$ ipython --no-banner

In [1]: import numpy as np

In [2]: np.set_printoptions(precision=3, suppress=True, linewidth=200, legacy="1.25")

In [3]: out = np.array([[4, 1], [5, 4]])

In [4]: out[-1] = out[0]

In [5]: X = out + 0.3 * np.eye(2)

In [6]: X
Out[6]: 
array([[4.3, 1. ],
       [4. , 1.3]])

In [7]: round(np.linalg.eigvals(X).sum().real, 3)
Out[7]: 5.6

In [8]: round(float(np.linalg.det(2 * X)), 3), round(np.linalg.det(X), 3)
Out[8]: (6.36, 1.59)

In [9]: np.round(np.linalg.det(X.T), 3)
Out[9]: 1.59

In [10]: np.kron(np.eye(2, dtype=int), X)
Out[10]: 
array([[4.3, 1. , 0. , 0. ],
       [4. , 1.3, 0. , 0. ],
       [0. , 0. , 4.3, 1. ],
       [0. , 0. , 4. , 1.3]])

In [11]: np.linalg.eigvals(X)
Out[11]: array([5.3, 0.3])

In [12]: np.poly(X)
Out[12]: array([ 1.  , -5.6 ,  1.59])

In [13]: round(np.linalg.det(X[::-1]), 3)
Out[13]: -1.59

In [14]: np.einsum("ij,ji->", X, X)
Out[14]: 28.18

In [15]: np.einsum("ii->", X)
Out[15]: 5.6

In [16]: q, V = np.linalg.qr(X[:, :1])[0], np.linalg.qr(X[:, 1:])[0]

In [17]: sigma = np.linalg.svd(q.T @ V, compute_uv=False)

In [18]: sigma
Out[18]: array([0.986])

In [19]: (sigma > 0.9).sum()
Out[19]: 1

In [20]: out = np.array([[-1, 1], [-1, 0]])

In [21]: np.einsum("ij,ij->i", X, X)
Out[21]: array([19.49, 17.69])

In [22]: np.vstack([X, out.T]).shape
Out[22]: (4, 2)

In [23]: np.einsum("ik,kj->ij", X, out)
Out[23]: 
array([[-5.3,  4.3],
       [-5.3,  4. ]])

In [24]: feats = np.array([[2, 1, 2, 0, 0, 0],
    ...:     [1, 2, 0, 1, 1, 2],
    ...:     [2, 2, 0, 0, 1, 1],
    ...:     [2, 2, 0, 0, 1, 1]])

In [25]: r = np.linalg.matrix_rank(feats)

In [26]: r
Out[26]: 3

In [27]: N = np.linalg.svd(feats)[2][r:].T

In [28]: np.linalg.matrix_rank(feats.T @ feats), np.linalg.matrix_rank(feats @ feats.T)
Out[28]: (3, 3)

In [29]: np.allclose(feats @ N, 0)
Out[29]: True

In [30]: [int(np.linalg.matrix_rank(feats[:, :j + 1])) for j in range(6)]
Out[30]: [1, 2, 3, 3, 3, 3]

In [31]: rng = np.random.default_rng(620)

In [32]: idx = rng.permutation(2)

In [33]: idx
Out[33]: array([1, 0])

In [34]: out = X[idx][:, idx]

In [35]: np.round(np.linalg.det(out), 3), np.round(np.linalg.det(X[idx]), 3)
Out[35]: (1.59, -1.59)

In [36]: out
Out[36]: 
array([[1.3, 4. ],
       [1. , 4.3]])

In [37]: np.allclose(out, X)
Out[37]: False

In [38]: np.diag(out)
Out[38]: array([1.3, 4.3])

In [39]: np.round(np.linalg.norm(feats) ** 2 / np.linalg.norm(feats, 2) ** 2, 3)
Out[39]: 1.226

In [40]: np.round(np.linalg.norm(feats, "nuc"), 3)
Out[40]: 9.341

In [41]: np.linalg.norm(feats, axis=0)
Out[41]: array([3.606, 3.606, 2.   , 1.   , 1.732, 2.449])

In [42]: U, sigma, Vh = np.linalg.svd(feats)

In [43]: V = Vh[:(sigma > 1e-8).sum()]

In [44]: x = feats[3] + -1 * feats[1] + rng.integers(2) * np.eye(6)[0]

In [45]: x
Out[45]: array([ 2.,  0.,  0., -1.,  0., -1.])

In [46]: np.linalg.matrix_rank(np.vstack([feats, x]))
Out[46]: 4

In [47]: W0 = np.load("w.npy")

In [48]: W0
Out[48]: 
array([[-3.853, -0.637, -1.642, -1.518],
       [-6.666,  0.908,  5.089, -1.108],
       [ 5.026, -3.873,  1.456, -1.298],
       [ 4.505,  8.331, -3.256,  1.486],
       [-7.748, -0.924,  2.155,  1.106],
       [-7.04 , -4.285,  3.94 , -0.65 ],
       [-8.791, -2.398,  0.562, -0.188],
       [ 3.904,  0.218, -1.002, -1.616],
       [-0.928, -0.683,  2.179, -5.139],
       [-9.243, -2.152, -3.011,  1.296],
       [ 2.216,  0.103, -4.973, -2.195]])

In [49]: d = np.linalg.norm(W0[:, None] - W0[None], axis=-1)

In [50]: (d + 1e9 * np.eye(11)).round(6).argmin(axis=1)
Out[50]: array([ 6,  4,  7,  7,  6,  4,  4, 10,  0,  6,  7])

In [51]: d[:5, :5]
Out[51]: 
array([[ 0.   ,  7.468,  9.948, 12.724,  6.046],
       [ 7.468,  0.   , 13.145, 16.008,  4.247],
       [ 9.948, 13.145,  0.   , 13.385, 13.347],
       [12.724, 16.008, 13.385,  0.   , 16.285],
       [ 6.046,  4.247, 13.347, 16.285,  0.   ]])

In [52]: C2 = np.cov(W0, rowvar=False)

In [53]: np.argsort(-W0.std(axis=0).round(6), kind="stable")
Out[53]: array([0, 1, 2, 3])

In [54]: C2
Out[54]: 
array([[32.37 ,  8.045, -6.955, -3.288],
       [ 8.045, 11.311, -4.233,  1.491],
       [-6.955, -4.233, 10.114, -1.139],
       [-3.288,  1.491, -1.139,  3.585]])

In [55]: np.polyfit(W0[:, 2], W0[:, 1], 1)
Out[55]: array([-0.418, -0.433])

In [56]: round(np.corrcoef(W0[:, 2], W0[:, 1])[0, 1], 3)
Out[56]: -0.396

In [57]: np.median(W0, axis=0)
Out[57]: array([-3.853, -0.683,  0.562, -1.108])

In [58]: np.argwhere(np.triu(np.abs(np.corrcoef(W0.T)) > 0.8, 1))
Out[58]: array([], shape=(0, 2), dtype=int64)

In [59]: x = np.array([3, 0, 3, 2])

In [60]: rhs = W0 @ x

In [61]: rhs
Out[61]: array([-19.521,  -6.947,  16.85 ,   6.719, -14.567, -10.6  , -25.063,   5.474,  -6.525, -34.17 , -12.661])

In [62]: np.round(np.linalg.pinv(W0) @ W0, 3) + 0
Out[62]: 
array([[1., 0., 0., 0.],
       [0., 1., 0., 0.],
       [0., 0., 1., 0.],
       [0., 0., 0., 1.]])

In [63]: np.round(np.linalg.lstsq(W0, rhs)[0], 3) + 0
Out[63]: array([3., 0., 3., 2.])

In [64]: np.round(np.linalg.solve(W0.T @ W0, W0.T @ rhs), 3) + 0
Out[64]: array([3., 0., 3., 2.])

In [65]: rhs = rhs + 0.1 * rng.normal(size=11)

In [66]: rhs
Out[66]: array([-19.445,  -6.933,  16.726,   6.732, -14.609, -10.61 , -25.094,   5.652,  -6.389, -34.239, -12.567])

In [67]: beta, *_ = np.linalg.lstsq(W0, rhs)

In [68]: [round(float(np.linalg.norm(np.linalg.solve(W0.T @ W0 + lam * np.eye(4), W0.T @ rhs))), 2) for lam in (0, 1, 10, 100)]
Out[68]: [4.67, 4.6, 4.1, 2.37]

In [69]: beta
Out[69]: array([2.998, 0.012, 2.994, 1.964])

In [70]: round(np.linalg.norm(rhs - W0 @ beta), 3)
Out[70]: 0.177

In [71]: out = W0 + rng.integers(-2, 3, (11, 1)) @ rng.integers(-2, 3, (1, 4))

In [72]: out
Out[72]: 
array([[ -1.853,  -0.637,  -2.642,  -2.518],
       [ -4.666,   0.908,   4.089,  -2.108],
       [  1.026,  -3.873,   3.456,   0.702],
       [  8.505,   8.331,  -5.256,  -0.514],
       [ -5.748,  -0.924,   1.155,   0.106],
       [ -3.04 ,  -4.285,   1.94 ,  -2.65 ],
       [-12.791,  -2.398,   2.562,   1.812],
       [  3.904,   0.218,  -1.002,  -1.616],
       [  1.072,  -0.683,   1.179,  -6.139],
       [ -5.243,  -2.152,  -5.011,  -0.704],
       [ -1.784,   0.103,  -2.973,  -0.195]])

In [73]: np.round(np.linalg.svd(out - W0, compute_uv=False), 3) + 0
Out[73]: array([12.961,  0.   ,  0.   ,  0.   ])

In [74]: Xs = W0 - W0.mean(axis=0)

In [75]: U, sigma, Vh = np.linalg.svd(Xs, full_matrices=False)

In [76]: Vh[0] * np.sign(Vh[0, np.abs(Vh[0]).argmax()])
Out[76]: array([ 0.905,  0.318, -0.276, -0.064])

In [77]: np.round(Xs.mean(axis=0), 3) + 0
Out[77]: array([0., 0., 0., 0.])

In [78]: sigma ** 2 / (sigma ** 2).sum()
Out[78]: array([0.654, 0.195, 0.112, 0.038])

In [79]: K = np.loadtxt("test13.csv", delimiter=",")

In [80]: K
Out[80]: 
array([[0., 0., 0., 0., 0., 0.],
       [0., 0., 0., 0., 1., 1.],
       [0., 0., 0., 1., 1., 1.],
       [0., 0., 1., 0., 1., 1.],
       [0., 1., 1., 1., 0., 1.],
       [0., 1., 1., 1., 1., 0.]])

In [81]: np.abs(np.diag(np.linalg.qr(K)[1])) > 1e-9
Out[81]: array([False,  True,  True,  True,  True,  True])

In [82]: np.unique(K.round(6), axis=0).shape
Out[82]: (6, 6)

In [83]: np.linalg.lstsq(K[:-1].T, K[-1])[2]
Out[83]: 4

In [84]: E = np.loadtxt("run7.csv", delimiter=",")

In [85]: E
Out[85]: 
array([[ 0.351,  0.453,  0.15 ],
       [ 0.453,  0.684, -0.105],
       [ 0.15 , -0.105,  0.965]])

In [86]: round(np.abs(np.linalg.eigvals(E)).max(), 3)
Out[86]: 1.0

In [87]: round(float(np.trace(E)), 3)
Out[87]: 2.0

In [88]: np.allclose(E @ E.T, E.T @ E)
Out[88]: True

In [89]: np.round(np.sort(np.abs(np.linalg.eigvals(E))), 3) + 0
Out[89]: array([0., 1., 1.])

In [90]: np.linalg.matrix_power(E, 2)
Out[90]: 
array([[ 0.351,  0.453,  0.15 ],
       [ 0.453,  0.684, -0.105],
       [ 0.15 , -0.105,  0.965]])

In [91]: np.round(np.linalg.eigvals(E), 3) + 0
Out[91]: array([0., 1., 1.])

In [92]: round(float(np.einsum("ii->", E)), 3)
Out[92]: 2.0

In [93]: r = np.linalg.matrix_rank(E)

In [94]: r
Out[94]: 2

In [95]: N = np.linalg.svd(E)[2][r:].T

In [96]: np.linalg.matrix_rank(E.T @ E), np.linalg.matrix_rank(E @ E.T)
Out[96]: (2, 2)

In [97]: np.round(E @ N, 3) + 0
Out[97]: 
array([[0.],
       [0.],
       [0.]])

In [98]: [int(np.linalg.matrix_rank(E[:i])) for i in range(1, len(E) + 1)]
Out[98]: [1, 2, 2]

In [99]: [int(np.linalg.matrix_rank(E[:, :j + 1])) for j in range(3)]
Out[99]: [1, 2, 2]

In [100]: W = np.array([[0, 0], [2, 2], [2, 0]])

In [101]: beta = np.array([1, -4])

In [102]: act = np.maximum(E @ W + beta, 0)

In [103]: (act > 0).mean(axis=0)
Out[103]: array([1., 0.])

In [104]: cent = np.array([[5, 1, 1], [0, -3, -3]])

In [105]: (act @ cent).round(6).argmax(axis=1)
Out[105]: array([0, 0, 0])

In [106]: mat = np.array([[6, 4, 3, 6, 3, 8],
     ...:     [0, -5, -4, -6, -9, -1],
     ...:     [0, 0, 4, 4, -3, 3],
     ...:     [0, 0, 0, 4, -8, 0],
     ...:     [0, 0, 0, 0, -5, 7],
     ...:     [0, 0, 0, 0, 0, 7]])

In [107]: x = np.array([0, 0, 3, 2, 0, 1])

In [108]: rhs = mat @ x

In [109]: rhs
Out[109]: array([ 29, -25,  23,   8,   7,   7])

In [110]: np.linalg.solve(mat, rhs + mat[:, 3])
Out[110]: array([ 0., -0.,  3.,  3., -0.,  1.])

In [111]: np.round(np.linalg.solve(mat.T, mat[1]), 3) + 0
Out[111]: array([0., 1., 0., 0., 0., 0.])

In [112]: np.linalg.solve(mat, mat[:, 0])
Out[112]: array([ 1., -0.,  0.,  0., -0.,  0.])

In [113]: [int(np.linalg.matrix_rank(np.linalg.matrix_power(mat, p))) for p in range(1, 7)]
Out[113]: [6, 6, 6, 6, 6, 6]

In [114]: np.sort(np.linalg.eigvals(mat))
Out[114]: array([-5., -5.,  4.,  4.,  6.,  7.])

In [115]: np.linalg.matrix_rank(mat - mat[0, 0] * np.eye(6))
Out[115]: 5

In [116]: np.prod(np.diag(mat)), np.round(np.linalg.det(mat), 3)
Out[116]: (16800, 16800.0)

In [117]: x = np.array([2, 0, 2, -1, -2, 1])

In [118]: rhs = mat @ x

In [119]: beta, lr = np.zeros(6), 1 / np.linalg.norm(mat, 2) ** 2

In [120]: for i in range(30):
     ...:     beta -= lr * mat.T @ (mat @ beta - rhs)
     ...:     if i % 5 == 0: print(i, round(np.linalg.norm(mat @ beta - rhs), 3))
     ...: 
0 12.106
5 5.748
10 4.988
15 4.402
20 3.934
25 3.55

In [121]: np.round(np.linalg.cond(mat), 3)
Out[121]: 20.631

In [122]: beta
Out[122]: array([ 1.388, -0.528,  0.55 ,  0.078, -1.673,  1.235])

In [123]: W = np.array([[3, 0, 3], [1, 1, 3], [0, 3, 3], [2, 2, 2], [3, 3, 0], [0, 3, 2]])

In [124]: beta = np.array([-1, -5, -2])

In [125]: act = np.maximum(mat @ W + beta, 0)

In [126]: (act > 0).mean(axis=0)
Out[126]: array([0.167, 0.667, 0.833])

In [127]: act
Out[127]: 
array([[42, 53, 65],
       [ 0,  0,  0],
       [ 0, 15, 24],
       [ 0,  0,  6],
       [ 0,  1, 12],
       [ 0, 16, 12]])

In [128]: (act > 0).astype(int)
Out[128]: 
array([[1, 1, 1],
       [0, 0, 0],
       [0, 1, 1],
       [0, 0, 1],
       [0, 1, 1],
       [0, 1, 1]])

In [129]: cent = np.array([[5, 8, -8], [-7, -8, 6], [2, -2, 1]])

In [130]: act @ cent
Out[130]: 
array([[ -31, -218,   47],
       [   0,    0,    0],
       [ -57, -168,  114],
       [  12,  -12,    6],
       [  17,  -32,   18],
       [ -88, -152,  108]])

In [131]: (act @ cent).round(6).argmax(axis=1)
Out[131]: array([2, 0, 2, 0, 2, 2])

In [132]: q, V = np.linalg.qr(mat[:, :2])[0], np.linalg.qr(mat[:, 2:])[0]

In [133]: sigma = np.linalg.svd(q.T @ V, compute_uv=False)

In [134]: sigma
Out[134]: array([0.986, 0.529])

In [135]: cent = 3 * np.array([[0.4, -0.1, 0.5, -0.4], [0.7, -1.3, 0.1, 0.8]])

In [136]: idx = rng.integers(0, 2, 24)

In [137]: M = cent[idx] + rng.normal(size=(24, 4))

In [138]: M
Out[138]: 
array([[ 2.648, -4.719, -0.93 ,  2.42 ],
       [ 1.129, -4.56 ,  2.066,  2.301],
       [ 2.743, -2.813, -0.107,  2.457],
       [ 2.5  ,  1.056,  1.867, -0.669],
       [ 2.172, -0.355,  1.647, -1.48 ],
       [ 2.378, -0.578,  0.305, -2.214],
       [-0.2  , -0.052,  1.556, -0.508],
       [ 0.569, -0.285,  0.771, -0.666],
       [ 1.308,  0.01 ,  2.104, -1.745],
       [ 2.061, -2.894,  0.138,  1.385],
       [ 2.847,  0.263,  1.133, -1.089],
       [ 2.97 , -4.039,  0.184,  1.787],
       [ 1.764, -4.06 ,  0.033,  3.013],
       [ 2.   , -3.801,  1.325,  2.336],
       [ 1.278, -3.772,  0.075,  3.484],
       [ 1.891,  0.84 ,  2.316, -1.787],
       [ 0.827,  0.128,  1.472, -0.148],
       [ 2.027,  0.035,  2.981, -0.959],
       [ 2.552, -0.689,  2.095, -0.011],
       [ 3.041, -2.418,  0.847,  2.944],
       [ 1.819, -0.838,  2.247, -0.221],
       [ 1.84 , -4.321,  0.852,  3.388],
       [ 2.432, -4.388,  1.875,  3.324],
       [ 1.612, -0.775,  1.76 , -1.281]])

In [139]: Xs = M - M.mean(axis=0)

In [140]: U, sigma, Vh = np.linalg.svd(Xs, full_matrices=False)

In [141]: sigma
Out[141]: array([13.366,  4.085,  3.544,  2.843])

In [142]: Vh[0] * np.sign(Vh[0, np.abs(Vh[0]).argmax()])
Out[142]: array([-0.067,  0.7  ,  0.207, -0.68 ])

In [143]: np.linalg.matrix_rank(Xs)
Out[143]: 4

In [144]: (np.sign(U[:, 0]) == np.sign(U[0, 0])).astype(int)
Out[144]: array([1, 1, 1, 0, 0, 0, 0, 0, 0, 1, 0, 1, 1, 1, 1, 0, 0, 0, 0, 1, 0, 1, 1, 0])
